$ python -q
>>> import numpy as np
>>> from numpy import linalg as LA
>>> np.set_printoptions(suppress=True, linewidth=100)
>>> E = np.array([[-15, 1], [1, 18]])
>>> print(E)
[[-15   1]
 [  1  18]]
>>> w, evecs = LA.eigh(E)
>>> print(np.round(evecs.T @ E @ evecs, 2) + 0)
[[-15.03   0.  ]
 [  0.    18.03]]
>>> print(np.round(evecs.T @ evecs, 2) + 0)
[[1. 0.]
 [0. 1.]]
>>> print(np.unique(w.round(6) + 0, return_counts=True)[1])
[1 1]
>>> print(np.round(LA.eigvalsh(E + 2 * np.eye(2)), 2))
[-13.03  20.03]
>>> print(np.round(np.abs(evecs[:, -1]), 2))
[0.03 1.  ]
>>> print(round(w.sum(), 2), np.trace(E))
3.0 3
>>> print(w.round(2))
[-15.03  18.03]
>>> left, s = LA.svd(E)
Traceback (most recent call last):
  File "<python-input-13>", line 1, in <module>
    left, s = LA.svd(E)
    ^^^^^^^
ValueError: too many values to unpack (expected 2)
>>> left, s, vt = LA.svd(E, full_matrices=False)
>>> print(round(np.sqrt((s ** 2).sum()), 2), round(LA.norm(E), 2))
23.47 23.47
>>> print(np.round(left.T @ E @ vt.T, 2) + 0)
[[18.03  0.  ]
 [ 0.   15.03]]
>>> q, r_ = LA.qr(E)
>>> print(np.round(q @ r_, 2))
[[-15.   1.]
 [  1.  18.]]
>>> print(np.round(q.T @ q, 2) + 0)
[[1. 0.]
 [0. 1.]]
>>> print(np.round(np.abs(np.diag(r_)), 2))
[15.03 18.03]
>>> A2 = E / np.sqrt((E ** 2).mean(axis=1, keepdims=True))
>>> print(A2[0].round(2))
[-1.41  0.09]
>>> r0 = np.array([3, 2])
>>> A2 = E + np.outer(r0, np.eye(2)[0])
>>> print(round(LA.det(A2) / LA.det(E), 2), np.round(1 + LA.solve(E, r0)[0], 2))
0.81 0.81
>>> print(LA.matrix_rank(LA.inv(A2) - LA.inv(E), tol=1e-8))
1
>>> J = np.load("run5.npy")
>>> print(J)
[[ -2.9    1.82  -8.77   8.14   2.34  24.02  -5.39]
 [ 24.16  19.99  -3.32   3.06  -1.27 -31.09 -18.2 ]
 [-16.29  -3.19  -5.67  10.22   4.15  22.97  -8.08]
 [ -3.56  -2.14 -13.83   8.63   2.55  50.5    3.04]
 [ -1.16   4.76  -5.77   7.51   2.25   5.08 -12.43]
 [  2.95  -4.94   3.4   -7.14  -1.78  -4.92   6.71]
 [  0.54   7.34  12.35  -2.26  -1.27 -46.98  -5.55]
 [-12.04   1.73   3.68   5.68   2.13 -10.67  -7.1 ]
 [ 25.76   5.2  -12.26  -3.19  -1.5    9.07  -9.37]
 [ -2.09   0.09  13.36  -6.71  -1.79 -40.93   0.21]]
>>> left, s, vt = LA.svd(J)
>>> print(np.argmax(s[:-1] / (s[1:] + 1e-6)) + 1)
4
>>> A2 = left[:, :4] @ np.diag(s[:4]) @ vt[:4]
>>> print(LA.matrix_rank(A2))
4
>>> print(np.round(LA.norm(J - A2, 2), 2), round(float(s[4]), 2))
0.16 0.16
>>> print(LA.matrix_rank(J, rtol=0.05))
4
>>> Z = np.array([[0, 3, 1], [2, 1, 0], [1, 1, -1]])
>>> rng = np.random.default_rng(4626)
>>> K = (rng.random((15, 3)) < 0.25) @ Z
>>> print(K)
[[ 0  3  1]
 [ 0  0  0]
 [ 1  1 -1]
 [ 0  0  0]
 [ 0  0  0]
 [ 1  1 -1]
 [ 0  0  0]
 [ 2  1  0]
 [ 0  0  0]
 [ 1  1 -1]
 [ 0  0  0]
 [ 0  0  0]
 [ 2  4  1]
 [ 1  1 -1]
 [ 0  0  0]]
>>> Z = K[[0, 6]].astype(float)
>>> for _ in range(6):
...     idx = LA.norm(K[:, None] - Z, axis=-1).argmin(axis=1)
...     Z = np.array([K[idx == j].mean(axis=0) for j in range(2)])
... 
>>> print(idx)
[0 1 1 1 1 1 1 1 1 1 1 1 0 1 1]
>>> print(np.round(Z[1] - Z[0], 2))
[-0.54 -3.12 -1.31]
>>> print(np.abs(Z[1] - Z[0]).argmax())
1
>>> print(Z.round(2))
[[ 1.    3.5   1.  ]
 [ 0.46  0.38 -0.31]]
>>> T = np.stack([Z, 2 * Z, Z[::-1]])
>>> print(LA.matrix_rank(T.reshape(3, -1)))
2
>>> print(np.round(np.einsum("bij,cij->bc", T, T), 2))
[[14.71 29.41  3.  ]
 [29.41 58.82  6.  ]
 [ 3.    6.   14.71]]
>>> print(LA.matrix_rank(T))
[2 2 2]
>>> vec = np.array([0, 5, -4])
>>> y = K @ vec
>>> print(np.round(LA.solve(K.T @ K, K.T @ y), 2) + 0)
[ 0.  5. -4.]
>>> try:
...     LA.solve(K, y)
... except LA.LinAlgError as e:
...     print(repr(e))
... 
LinAlgError('Last 2 dimensions of the array must be square')
>>> print(y)
[11  0  9  0  0  9  0  5  0  9  0  0 16  9  0]
>>> y = y + 0.02 * rng.normal(size=15)
>>> print(y.round(2) + 0)
[11.   -0.01  9.    0.01 -0.01  9.01  0.02  4.97  0.02  9.02  0.04  0.   15.99  9.01 -0.01]
>>> coef, *_ = LA.lstsq(K, y)
>>> print(coef.round())
[-0.  5. -4.]
>>> print(np.round(LA.norm(y - K @ coef), 2))
0.05
>>> print(np.round(K.T @ (y - K @ coef), 2) + 0)
[0. 0. 0.]
>>> print(coef.round(2))
[-0.01  5.01 -4.02]
>>> arr = np.array([[0.0, 0.0, 0.0, 0.0, 0.0, 2.0, 7.0],
...     [0.0, 0.0, 0.0, 0.0, 0.0, 8.0, 5.0],
...     [0.0, 0.0, 0.0, 0.0, 0.0, 0.0, 8.0],
...     [0.0, 0.0, 0.0, 0.0, 0.0, 3.0, 0.0],
...     [0.0, 0.0, 0.0, 0.0, 0.0, 6.0, 9.0],
...     [2.0, 8.0, 0.0, 3.0, 6.0, 0.0, 0.0],
...     [7.0, 5.0, 8.0, 0.0, 9.0, 0.0, 0.0]])
>>> print(round(LA.eigvalsh(arr).min(), 2))
-16.92
>>> rk = LA.matrix_rank(arr)
>>> print(rk)
4
>>> null = LA.svd(arr)[2][rk:].T
>>> print(np.round(null @ null.T, 2) + 0)
[[ 0.74 -0.03 -0.35  0.07 -0.25  0.    0.  ]
 [-0.03  0.37  0.18 -0.28 -0.35  0.    0.  ]
 [-0.35  0.18  0.45  0.2  -0.23  0.    0.  ]
 [ 0.07 -0.28  0.2   0.85 -0.08  0.    0.  ]
 [-0.25 -0.35 -0.23 -0.08  0.59  0.    0.  ]
 [ 0.    0.    0.    0.    0.    0.    0.  ]
 [ 0.    0.    0.    0.    0.    0.    0.  ]]
>>> print([int(LA.matrix_rank(arr[:, :j + 1])) for j in range(7)])
[1, 2, 2, 2, 2, 3, 4]
>>> print(LA.matrix_rank(arr.T @ arr), LA.matrix_rank(arr @ arr.T))
4 4
>>> cov = arr.T @ arr
>>> print(cov)
[[ 53.  51.  56.   6.  75.   0.   0.]
 [ 51.  89.  40.  24.  93.   0.   0.]
 [ 56.  40.  64.   0.  72.   0.   0.]
 [  6.  24.   0.   9.  18.   0.   0.]
 [ 75.  93.  72.  18. 117.   0.   0.]
 [  0.   0.   0.   0.   0. 113. 108.]
 [  0.   0.   0.   0.   0. 108. 219.]]
>>> print(np.round(LA.eigvalsh(cov)[::-1], 2) + 0)
[286.3 286.3  45.7  45.7   0.    0.    0. ]
>>> print(LA.matrix_rank(cov))
4
>>> print(np.abs(np.diag(LA.qr(arr)[1])) > 1e-9)
[ True  True False False False  True  True]
>>> print(round(float(np.trace(LA.pinv(arr) @ arr)), 2))
4.0
>>> print(np.round(arr @ LA.pinv(arr) @ arr, 2) + 0)
[[0. 0. 0. 0. 0. 2. 7.]
 [0. 0. 0. 0. 0. 8. 5.]
 [0. 0. 0. 0. 0. 0. 8.]
 [0. 0. 0. 0. 0. 3. 0.]
 [0. 0. 0. 0. 0. 6. 9.]
 [2. 8. 0. 3. 6. 0. 0.]
 [7. 5. 8. 0. 9. 0. 0.]]
>>> F = rng.normal(size=(17, 6))
>>> F = 3 * F / LA.norm(F, axis=1, keepdims=True)
>>> print(F.round(2))
[[ 0.37  0.88 -0.23  2.07 -1.11  1.59]
 [ 1.48  1.94  0.47 -1.65 -0.32 -0.07]
 [-2.6  -0.81  0.56  0.99 -0.33 -0.45]
 [-0.06 -1.48 -1.42  1.39 -1.54 -0.7 ]
 [-1.88 -0.59  1.7   0.09  0.37 -1.44]
 [ 0.69 -1.98  0.6   1.52  1.37 -0.28]
 [ 0.2   0.98  1.76 -0.57 -1.87  1.05]
 [ 1.29  1.4  -0.32  0.99 -0.1   2.07]
 [-0.43 -0.15  0.93 -2.08  1.89 -0.14]
 [-1.05 -0.62  0.81 -0.53  1.64 -1.97]
 [-0.55  1.06  1.74 -1.04 -1.71 -0.72]
 [-2.7   0.05  0.2  -0.01 -1.18  0.51]
 [-0.63 -1.76  0.38 -0.55  0.63  2.16]
 [-1.28  0.27  1.17  0.77  2.27 -0.44]
 [ 0.97  0.38 -1.89  1.86  0.62 -0.71]
 [ 1.96 -0.21  0.68  1.08 -1.86 -0.15]
 [ 0.42 -0.22  0.25  2.03 -2.02 -0.71]]
>>> vec = np.array([3, 3, -3, 0, 3, -3])
>>> y = F @ vec
>>> print(np.round(LA.lstsq(F, y)[0], 2) + 0)
[ 3.  3. -3.  0.  3. -3.]
>>> print(np.round(LA.solve(F.T @ F, F.T @ y), 2) + 0)
[ 3.  3. -3.  0.  3. -3.]
>>> y = y + 0.1 * rng.normal(size=17)
>>> print(y.round(2))
[ -3.68   8.05 -11.4   -2.86  -7.02  -0.7  -10.35   2.5    1.8    3.31  -6.59 -13.79 -12.9    1.51
  13.76  -1.89  -3.95]
>>> coef, *_ = LA.lstsq(F, y)
>>> print([round(float(LA.norm(LA.solve(F.T @ F + lam * np.eye(6), F.T @ y))), 2) for lam in (0, 1, 10, 100)])
[6.69, 6.36, 4.52, 1.26]
>>> X = np.array([[-8, 1, 0, 0], [-9, 2, 0, 0], [0, 0, -8, 1], [0, 0, -9, 2]])
>>> A2 = np.array([[6, -4], [-8, -3], [-9, -5], [1, -5]])
>>> print(LA.matrix_rank(X @ A2))
2
>>> print(np.einsum("ij,ij->i", X, X))
[65 85 65 85]
>>> print(np.vstack([X, A2.T]).shape)
(6, 4)
>>> print(A2.T @ X.T)
[[-56 -70  73  83]
 [ 29  30  35  35]]
>>> print(np.einsum("ik,kj->ij", X, A2))
[[-56  29]
 [-70  30]
 [ 73  35]
 [ 83  35]]
>>> print(np.einsum("ij->j", X))
[-17   3 -17   3]
>>> A2 = np.array([[0, -2], [-1, -3]])
>>> Z = np.kron(A2, X)
>>> print(Z)
[[ 0  0  0  0 16 -2  0  0]
 [ 0  0  0  0 18 -4  0  0]
 [ 0  0  0  0  0  0 16 -2]
 [ 0  0  0  0  0  0 18 -4]
 [ 8 -1  0  0 24 -3  0  0]
 [ 9 -2  0  0 27 -6  0  0]
 [ 0  0  8 -1  0  0 24 -3]
 [ 0  0  9 -2  0  0 27 -6]]
>>> print(np.round(LA.norm(Z, 2), 2), np.round(LA.norm(A2, 2) * LA.norm(X, 2), 2))
45.3 45.3
>>> idx = rng.permutation(4)
>>> print(idx)
[3 2 0 1]
>>> A2 = X[idx][:, idx]
>>> print(np.trace(A2))
-12
>>> print(A2)
[[ 2 -9  0  0]
 [ 1 -8  0  0]
 [ 0  0 -8  1]
 [ 0  0 -9  2]]
>>> print(LA.matrix_rank(A2, rtol=0.1))
2
>>> print(round(np.log10(LA.cond(A2))))
1
>>> print(np.argsort(-LA.norm(A2, axis=0).round(6), kind="stable")[:3])
[1 2 0]
>>> print(LA.cond(A2) > 100)
False
>>> M = np.load("mat.npy")
>>> print(M)
[[0 0 0 0 0 5]
 [0 0 0 0 0 2]
 [0 1 0 0 1 0]
 [0 0 0 0 0 5]
 [0 0 1 0 4 0]]
>>> vec = np.array([3, -3, 0, 0, -4, 4])
>>> a = np.maximum(M @ vec, 0)
>>> print(M * (a > 1e-9)[:, None])
[[0 0 0 0 0 5]
 [0 0 0 0 0 2]
 [0 0 0 0 0 0]
 [0 0 0 0 0 5]
 [0 0 0 0 0 0]]
>>> print(a)
[20  8  0 20  0]
>>> print(np.round(np.tanh(M @ vec), 2))
[ 1.  1. -1.  1. -1.]
>>> print(np.maximum(M @ (3 * vec), 0))
[60 24  0 60  0]
>>> print(M.T @ a)
[  0   0   0   0   0 216]
